$ ipython --no-banner

In [1]: import numpy as np

In [2]: np.set_printoptions(precision=2, suppress=True, linewidth=160, floatmode="fixed")

In [3]: B = np.array([[1, 1], [1, -1]])

In [4]: rng = np.random.default_rng(47)

In [5]: mat = np.kron(B, np.kron(B, B))[rng.permutation(8)][:5]

In [6]: mat
Out[6]: 
array([[ 1, -1, -1,  1, -1,  1,  1, -1],
       [ 1,  1,  1,  1,  1,  1,  1,  1],
       [ 1,  1, -1, -1,  1,  1, -1, -1],
       [ 1,  1,  1,  1, -1, -1, -1, -1],
       [ 1, -1,  1, -1,  1, -1,  1, -1]])

In [7]: B = mat + rng.integers(-2, 3, (5, 1)) @ rng.integers(-2, 3, (1, 8))

In [8]: B
Out[8]: 
array([[-3,  1, -1, -3,  3,  1,  1,  3],
       [-3,  3,  1, -3,  5,  1,  1,  5],
       [ 5, -1, -1,  3, -3,  1, -1, -5],
       [-1,  2,  1, -1,  1, -1, -1,  1],
       [-1,  0,  1, -3,  3, -1,  1,  1]])

In [9]: np.abs(B - mat).sum(axis=1)
Out[9]: array([18, 18, 18,  9,  9])

In [10]: B - mat
Out[10]: 
array([[-4,  2,  0, -4,  4,  0,  0,  4],
       [-4,  2,  0, -4,  4,  0,  0,  4],
       [ 4, -2,  0,  4, -4,  0,  0, -4],
       [-2,  1,  0, -2,  2,  0,  0,  2],
       [-2,  1,  0, -2,  2,  0,  0,  2]])

In [11]: C2 = mat.T @ mat

In [12]: np.round(np.linalg.eigvalsh(C2)[::-1], 2) + 0
Out[12]: array([8.00, 8.00, 8.00, 8.00, 8.00, 0.00, 0.00, 0.00])

In [13]: np.linalg.matrix_rank(C2)
Out[13]: np.int64(5)

In [14]: np.diag(C2)
Out[14]: array([5, 5, 5, 5, 5, 5, 5, 5])

In [15]: np.trace(C2), (mat ** 2).sum()
Out[15]: (np.int64(40), np.int64(40))

In [16]: (mat @ mat.T).shape
Out[16]: (5, 5)

In [17]: np.linalg.svd(mat, compute_uv=False) ** 2
Out[17]: array([8.00, 8.00, 8.00, 8.00, 8.00])

In [18]: B = mat / np.linalg.norm(mat, axis=1, keepdims=True)

In [19]: C2 = B @ B.T

In [20]: np.argwhere(np.triu(np.abs(C2) > 0.95, 1))
Out[20]: array([], shape=(0, 2), dtype=int64)

In [21]: C2[0].round(2) + 0
Out[21]: array([1.00, 0.00, 0.00, 0.00, 0.00])

In [22]: np.degrees(np.arccos(np.clip(C2[0, 4], -1, 1)))
Out[22]: np.float64(90.0)

In [23]: np.linalg.norm(B, axis=1)
Out[23]: array([1.00, 1.00, 1.00, 1.00, 1.00])

In [24]: x = np.array([2, 1, 0, 1, -2, 2, -2, 0])

In [25]: np.einsum("ij,j->i", mat, x)
Out[25]: array([ 4,  2,  4,  6, -6])

In [26]: mat @ x
Out[26]: array([ 4,  2,  4,  6, -6])

In [27]: def softmax(z):
    ...:     e = np.exp(z - z.max(axis=-1, keepdims=True))
    ...:     return e / e.sum(axis=-1, keepdims=True)
    ...: 

In [28]: np.round(softmax(10 * mat[3]), 2) + 0
Out[28]: array([0.25, 0.25, 0.25, 0.25, 0.00, 0.00, 0.00, 0.00])

In [29]: softmax(mat[3] + -2)
Out[29]: array([0.22, 0.22, 0.22, 0.22, 0.03, 0.03, 0.03, 0.03])

In [30]: softmax(mat).sum(axis=1)
Out[30]: array([1.00, 1.00, 1.00, 1.00, 1.00])

In [31]: scores = mat @ mat.T / np.sqrt(8)

In [32]: softmax(scores)
Out[32]: 
array([[0.81, 0.05, 0.05, 0.05, 0.05],
       [0.05, 0.81, 0.05, 0.05, 0.05],
       [0.05, 0.05, 0.81, 0.05, 0.05],
       [0.05, 0.05, 0.05, 0.81, 0.05],
       [0.05, 0.05, 0.05, 0.05, 0.81]])

In [33]: softmax(scores).round(6).argmax(axis=1)
Out[33]: array([0, 1, 2, 3, 4])

In [34]: feats = np.loadtxt("mat.csv", delimiter=",")

In [35]: feats
Out[35]: 
array([[-0.46,  0.13,  0.52, -0.13, -0.20,  0.15,  0.14,  0.17,  0.62],
       [-0.14, -0.35,  0.28, -0.29,  0.04,  0.35,  0.47,  0.17, -0.56],
       [ 0.19, -0.07, -0.40, -0.01,  0.31,  0.23,  0.64, -0.20,  0.45],
       [ 0.14,  0.61, -0.09,  0.14,  0.20,  0.17,  0.12,  0.69, -0.11],
       [ 0.55, -0.23,  0.09, -0.29, -0.06,  0.54, -0.42,  0.16,  0.23],
       [-0.22, -0.63, -0.24,  0.25,  0.15, -0.19, -0.10,  0.57,  0.18],
       [-0.29,  0.12, -0.27, -0.77,  0.39, -0.17, -0.21,  0.04,  0.02],
       [-0.14,  0.05, -0.55, -0.18, -0.78,  0.13,  0.09,  0.13, -0.03],
       [ 0.51, -0.07,  0.22, -0.31, -0.21, -0.64,  0.31,  0.21,  0.09]])

In [36]: B = feats / np.linalg.norm(feats, axis=1, keepdims=True)

In [37]: C2 = B @ B.T

In [38]: (np.abs(C2) > 0.9).astype(int)
Out[38]: 
array([[1, 0, 0, 0, 0, 0, 0, 0, 0],
       [0, 1, 0, 0, 0, 0, 0, 0, 0],
       [0, 0, 1, 0, 0, 0, 0, 0, 0],
       [0, 0, 0, 1, 0, 0, 0, 0, 0],
       [0, 0, 0, 0, 1, 0, 0, 0, 0],
       [0, 0, 0, 0, 0, 1, 0, 0, 0],
       [0, 0, 0, 0, 0, 0, 1, 0, 0],
       [0, 0, 0, 0, 0, 0, 0, 1, 0],
       [0, 0, 0, 0, 0, 0, 0, 0, 1]])
